$ ipython --no-banner

In [1]: import numpy as np

In [2]: from numpy import linalg as LA

In [3]: np.set_printoptions(precision=3, suppress=True, linewidth=100, floatmode="fixed")

In [4]: data = np.loadtxt("w.csv", delimiter=",")

In [5]: data
Out[5]: 
array([[ 0.000,  0.000, -1.000,  0.000],
       [ 0.000,  0.000,  0.000,  0.000],
       [-1.000,  0.000,  0.000,  0.000],
       [ 0.000,  0.000,  0.000,  0.000]])

In [6]: left, sv, VT = LA.svd(data)

In [7]: evecs = VT[:(sv > 1e-8).sum()]

In [8]: rng = np.random.default_rng(852)

In [9]: vec = data[3] + -2 * data[2] + rng.integers(2) * np.eye(4)[0]

In [10]: print(vec)
[2.000 0.000 0.000 0.000]

In [11]: np.allclose(evecs.T @ evecs @ vec, vec)
Out[11]: True

In [12]: print(LA.matrix_rank(np.vstack([data, vec])))
2

In [13]: evecs.T @ evecs
Out[13]: 
array([[1.000, 0.000, 0.000, 0.000],
       [0.000, 0.000, 0.000, 0.000],
       [0.000, 0.000, 1.000, 0.000],
       [0.000, 0.000, 0.000, 0.000]])

In [14]: np.diag(evecs.T @ evecs)
Out[14]: array([1.000, 0.000, 1.000, 0.000])

In [15]: round(LA.norm(vec - evecs.T @ evecs @ vec), 3)
Out[15]: np.float64(0.0)

In [16]: arr = np.array([[-1, -3, 2, -1, -2],
    ...:     [-2, 0, -1, -1, -1],
    ...:     [3, -1, 3, -2, 1],
    ...:     [2, 1, 0, 3, -3],
    ...:     [-2, 0, -1, -1, -1]])

In [17]: # rows 1 and 4 are equal

In [18]: np.unique(arr.round(6), axis=0).shape
Out[18]: (4, 5)

In [19]: round(np.trace(LA.pinv(arr) @ arr), 3)
Out[19]: np.float64(4.0)

In [20]: np.allclose(arr[:-1].T @ LA.lstsq(arr[:-1].T, arr[-1])[0], arr[-1])
Out[20]: True

In [21]: E = np.load("arr.npy")

In [22]: E
Out[22]: 
array([[ 0.962, -0.275],
       [-0.275, -0.962]])

In [23]: ev, evecs = LA.eig(E)

In [24]: np.sort(LA.eigvals(E.T))
Out[24]: array([-1.000,  1.000])

In [25]: np.prod(ev)
Out[25]: np.float64(-1.0)

In [26]: print(np.sort(LA.eigvals(LA.inv(E))))
[-1.000  1.000]

In [27]: np.sort(LA.eigvals(E @ E))
Out[27]: array([1.000, 1.000])

In [28]: ev
Out[28]: array([ 1.000, -1.000])

In [29]: print(np.round(E @ evecs[:, 0] - ev[0] * evecs[:, 0], 3) + 0)
[0.000 0.000]

In [30]: lab = rng.permutation(2)

In [31]: lab
Out[31]: array([1, 0])

In [32]: Y = E[lab][:, lab]

In [33]: np.diag(Y)
Out[33]: array([-0.962,  0.962])

In [34]: round(float(LA.det(Y)), 3), np.round(LA.det(E[lab]), 3)
Out[34]: (-1.0, np.float64(1.0))

In [35]: np.allclose(Y, E)
Out[35]: False

In [36]: np.sort(np.abs(LA.eigvals(Y)))
Out[36]: array([1.000, 1.000])

In [37]: vec = np.array([-3, 1])

In [38]: round(float(LA.det(E)), 3)
Out[38]: -1.0

In [39]: print(2 - LA.matrix_rank(E - np.eye(2), tol=1e-8))
1

In [40]: np.round(LA.norm(vec), 3), round(LA.norm(E @ vec), 3)
Out[40]: (np.float64(3.162), np.float64(3.162))
